% python3 -q
>>> import numpy as np
>>> np.set_printoptions(precision=3, suppress=True, linewidth=160, legacy="1.25")
>>> W0 = np.load("out15.npy")
>>> W0
array([[-6.839, -4.954, -6.006],
       [-2.441,  6.999,  3.757],
       [-0.242, -2.062, -2.672],
       [-3.246,  0.354, -1.079],
       [-2.421, -1.005, -0.887],
       [ 6.152, -1.726,  0.94 ],
       [-4.515, -3.615, -4.838],
       [ 4.246,  4.755,  6.356],
       [-3.159, -8.439, -4.625],
       [-2.25 , -1.868, -2.059],
       [-1.857,  3.807,  3.24 ],
       [ 0.637, -1.712,  2.493],
       [ 5.505,  4.616, -3.851],
       [-1.924,  3.564,  1.581],
       [-2.261, -2.585, -4.688],
       [-5.232,  2.114,  3.399],
       [ 3.695,  2.297,  3.332],
       [-4.132, -2.411,  0.786],
       [ 2.082,  1.675,  0.818],
       [ 4.881,  7.252,  6.265],
       [ 3.31 ,  0.324,  2.043],
       [ 2.379,  1.495,  1.91 ],
       [ 2.644,  7.282,  3.088],
       [-3.179, -2.069, -3.91 ],
       [ 7.847,  4.205,  3.52 ]])
>>> C2 = np.cov(W0, rowvar=False)
>>> round(float(np.corrcoef(W0[:, 0], W0[:, 1])[0, 1]), 3)
0.523
>>> C2
array([[16.042,  8.397,  7.383],
       [ 8.397, 16.054, 10.883],
       [ 7.383, 10.883, 12.944]])
>>> np.linalg.eigvalsh(C2)[::-1]
array([32.906,  8.63 ,  3.505])
>>> np.polyfit(W0[:, 0], W0[:, 1], 1)
array([0.523, 0.738])
>>> P = W0 @ np.linalg.solve(W0.T @ W0, W0.T)
>>> np.allclose(P @ P, P)
True
>>> np.linalg.matrix_rank(np.eye(25) - P)
22
>>> np.round(np.linalg.eigvalsh(P), 3) + 0
array([0., 0., 0., 0., 0., 0., 0., 0., 0., 0., 0., 0., 0., 0., 0., 0., 0., 0., 0., 0., 0., 0., 1., 1., 1.])
>>> A = np.array([[-2, 0, -3, -1], [0, 3, -3, -2], [-3, 2, -2, 2]])
>>> A.reshape(2, -1)
array([[-2,  0, -3, -1,  0,  3],
       [-3, -2, -3,  2, -2,  2]])
>>> A.reshape(3, 5)
Traceback (most recent call last):
  File "<python-input-15>", line 1, in <module>
    A.reshape(3, 5)
    ~~~~~~~~~^^^^^^
ValueError: cannot reshape array of size 12 into shape (3,5)
>>> A.ravel(order="F")
array([-2,  0, -3,  0,  3,  2, -3, -3, -2, -1, -2,  2])
>>> A.reshape(-1, 2)
array([[-2,  0],
       [-3, -1],
       [ 0,  3],
       [-3, -2],
       [-3,  2],
       [-2,  2]])
>>> t3 = A.reshape(3, 2, -1)
>>> t3.transpose(1, 0, 2)
array([[[-2,  0],
        [ 0,  3],
        [-3,  2]],

       [[-3, -1],
        [-3, -2],
        [-2,  2]]])
>>> t3.shape
(3, 2, 2)
>>> np.einsum("ihd,jhd->hij", t3, t3).shape
(2, 3, 3)
>>> t3.sum(axis=1)
array([[-5, -1],
       [-3,  1],
       [-5,  4]])
>>> np.einsum("ihd,ihd->ih", t3, t3)
array([[ 4, 10],
       [ 9, 13],
       [13,  8]])
>>> t3[:, 0]
array([[-2,  0],
       [ 0,  3],
       [-3,  2]])
>>> A - A[0]
array([[ 0,  0,  0,  0],
       [ 2,  3,  0, -1],
       [-1,  2,  1,  3]])
>>> np.count_nonzero(A)
10
>>> np.diff(A, axis=0)
array([[ 2,  3,  0, -1],
       [-3, -1,  1,  4]])
>>> u = np.array([-1, -2, 1])
>>> np.array([np.convolve(row, u, "same") for row in A])
array([[ 4,  1,  7, -1],
       [-3, -3, 11,  1],
       [ 4, -5,  4, -6]])
>>> np.correlate(A[1], A[0], "full")
array([ 0, -3, -6, 11,  0,  6,  4])
>>> rng = np.random.default_rng(75540)
>>> lab = rng.permutation(3)
>>> B = W0[:, lab] * rng.choice([-1, 1], 3)
>>> B
array([[ 6.006,  6.839,  4.954],
       [-3.757,  2.441, -6.999],
       [ 2.672,  0.242,  2.062],
       [ 1.079,  3.246, -0.354],
       [ 0.887,  2.421,  1.005],
       [-0.94 , -6.152,  1.726],
       [ 4.838,  4.515,  3.615],
       [-6.356, -4.246, -4.755],
       [ 4.625,  3.159,  8.439],
       [ 2.059,  2.25 ,  1.868],
       [-3.24 ,  1.857, -3.807],
       [-2.493, -0.637,  1.712],
       [ 3.851, -5.505, -4.616],
       [-1.581,  1.924, -3.564],
       [ 4.688,  2.261,  2.585],
       [-3.399,  5.232, -2.114],
       [-3.332, -3.695, -2.297],
       [-0.786,  4.132,  2.411],
       [-0.818, -2.082, -1.675],
       [-6.265, -4.881, -7.252],
       [-2.043, -3.31 , -0.324],
       [-1.91 , -2.379, -1.495],
       [-3.088, -2.644, -7.282],
       [ 3.91 ,  3.179,  2.069],
       [-3.52 , -7.847, -4.205]])
>>> left, _, vt = np.linalg.svd(W0.T @ B)
>>> np.round(np.linalg.lstsq(W0, B)[0], 3) + 0
array([[ 0., -1.,  0.],
       [ 0.,  0., -1.],
       [-1.,  0.,  0.]])
